% python3 -q
>>> import numpy as np
>>> np.set_printoptions(precision=1, suppress=True, linewidth=200, floatmode="fixed")
>>> arr = np.loadtxt("test18.csv", delimiter=",")
>>> print(arr)
[[  5.6   2.7   1.3   5.8]
 [ -8.5  -4.3  -2.2  -8.7]
 [  2.2   1.1   0.5   2.2]
 [  8.5   4.3   2.1   8.5]
 [  0.4   0.3   0.1   0.4]
 [ -1.2  -0.6  -0.4  -1.2]
 [ -6.8  -3.4  -1.6  -6.8]
 [  0.8   0.4   0.2   0.9]
 [-10.0  -5.1  -2.6 -10.1]
 [ -0.8  -0.3  -0.2  -0.8]
 [ -2.3  -1.4  -0.6  -2.4]]
>>> x = np.array([2, -2, 3, 3])
>>> rhs = arr @ x
>>> beta, lr = np.zeros(4), 1 / np.linalg.norm(arr, 2) ** 2
>>> for i in range(5):
...     beta -= lr * arr.T @ (arr @ beta - rhs)
...     if i % 1 == 0: print(i, round(np.linalg.norm(arr @ beta - rhs), 1))
... 
0 0.9
1 0.9
2 0.9
3 0.9
4 0.9
>>> print(np.round(np.linalg.cond(arr), 1))
167.7
>>> Xc = arr - arr.mean(axis=0)
>>> Uu, s, Vh = np.linalg.svd(Xc, full_matrices=False)
>>> print(s)
[27.5  0.3  0.2  0.2]
>>> print(np.abs(Vh[0]).argmax())
3
>>> print((np.sign(Uu[:, 0]) == np.sign(Uu[0, 0])).astype(int))
[1 0 1 1 1 0 0 1 0 1 0]
>>> print(np.searchsorted(np.cumsum(s ** 2) / (s ** 2).sum(), 0.9) + 1)
1
>>> print(round((s ** 2).sum() ** 2 / (s ** 4).sum(), 1))
1.0
>>> print(np.abs(Uu[:, 0]).argmax())
3
>>> print(np.round(Xc.mean(axis=0), 1) + 0)
[0.0 0.0 0.0 0.0]
>>> x = np.array([0, 9, 2, 8])
>>> rhs = arr @ x
>>> print(np.round(np.linalg.pinv(arr) @ arr, 1) + 0)
[[1.0 0.0 0.0 0.0]
 [0.0 1.0 0.0 0.0]
 [0.0 0.0 1.0 0.0]
 [0.0 0.0 0.0 1.0]]
>>> rng = np.random.default_rng(150678)
>>> rhs = rhs + 0.1 * rng.normal(size=11)
>>> print(rhs)
[  73.2 -112.7   28.6  110.7    6.0  -16.0  -88.3   11.1 -132.1   -9.6  -33.0]
>>> beta, *_ = np.linalg.lstsq(arr, rhs)
>>> print(np.round(np.linalg.norm(rhs - arr @ beta), 1))
0.3
>>> print(beta.round())
[0.0 9.0 3.0 8.0]
>>> print(np.round(arr.T @ (rhs - arr @ beta), 1) + 0)
[0.0 0.0 0.0 0.0]
>>> print([round(float(np.linalg.norm(np.linalg.solve(arr.T @ arr + lam * np.eye(4), arr.T @ rhs))), 2) for lam in (0, 1, 10, 100)])
[11.99, 8.6, 8.48, 7.62]
>>> cov = arr.T @ arr
>>> print(np.linalg.matrix_rank(cov))
4
>>> labels = rng.integers(0, 2, 12)
>>> M = np.array([[1, 0, 1, 1, 2, 0, -1, 0, 1, 0, 0, 0],
...     [-1, 1, 1, -1, 1, -1, 1, 1, 1, -2, -1, 2],
...     [-2, -2, 0, 0, 1, 1, 1, -1, 0, 2, 0, 0],
...     [-2, 2, 0, 0, 2, 0, -2, 1, -1, -1, 0, 0],
...     [-1, -2, -1, 1, 2, 2, 1, -1, 0, 2, 1, -1],
...     [0, -1, -1, -2, 0, 0, 0, -1, 1, 2, 1, 0],
...     [0, 2, 0, -1, 1, 0, 2, 2, -1, -1, -1, 0],
...     [1, -1, -2, 1, 0, 0, 1, 1, -2, -1, -1, -2],
...     [-2, 0, 1, 1, -2, -1, -1, 0, 2, 1, 0, -1],
...     [-2, -2, -1, -2, 2, -2, -1, 2, 0, -1, 1, 2],
...     [-2, 0, 2, 0, 0, -2, 1, -1, 1, -2, 0, -2],
...     [-1, 1, 1, 0, -2, 1, 2, -2, -2, -1, 2, 2]]) * (labels[:, None] == labels)
>>> print(M)
[[ 1  0  1  0  0  0  0  0  0  0  0  0]
 [ 0  1  0 -1  1 -1  1  0  1 -2  0  2]
 [-2  0  0  0  0  0  0 -1  0  0  0  0]
 [ 0  2  0  0  2  0 -2  0 -1 -1  0  0]
 [ 0 -2  0  1  2  2  1  0  0  2  0 -1]
 [ 0 -1  0 -2  0  0  0  0  1  2  0  0]
 [ 0  2  0 -1  1  0  2  0 -1 -1  0  0]
 [ 1  0 -2  0  0  0  0  1  0  0 -1  0]
 [ 0  0  0  1 -2 -1 -1  0  2  1  0 -1]
 [ 0 -2  0 -2  2 -2 -1  0  0 -1  0  2]
 [-2  0  2  0  0  0  0 -1  0  0  0  0]
 [ 0  1  0  0 -2  1  2  0 -2 -1  0  2]]
>>> # 2 groups of indices that never mix
>>> print(np.sort(np.linalg.eigvals(M).real))
[-2.8 -2.8 -0.5 -0.5  1.0  1.0  1.2  1.5  1.5  2.3  3.7  4.4]
>>> print(np.round(np.linalg.det(M), 1))
4200.0
>>> print(np.flatnonzero(np.linalg.matrix_power((M != 0) + (M.T != 0) + np.eye(12), 12)[9]))
[ 1  3  4  5  6  8  9 11]
>>> print(M @ M)
[[ -1   0   1   0   0   0   0  -1   0   0   0   0]
 [  0   6   0   6  -8   6  11   0  -2  -1   0   0]
 [ -3   0   0   0   0   0   0  -1   0   0   1   0]
 [  0  -4   0   3   4   5   2   0   2   2   0   1]
 [  0  -9   0  -5  11   1  -4   0   0   9   0  -4]
 [  0  -9   0  -2  -3  -4   0   0   3   3   0   1]
 [  0   4   0  -2   4   3  11   0  -1  -3   0   2]
 [  8   0  -3   0   0   0   0   4   0   0  -1   0]
 [  0   2   0   1  -3  -9 -11   0   5  -4   0   0]
 [  0  -6   0  11  -9  10   7   0  -5   6   0  -4]
 [ -7   0   0   0   0   0   0  -3   0   0   1   0]
 [  0  12   0  -7  -3   1  10   0  -8  -9   0   8]]
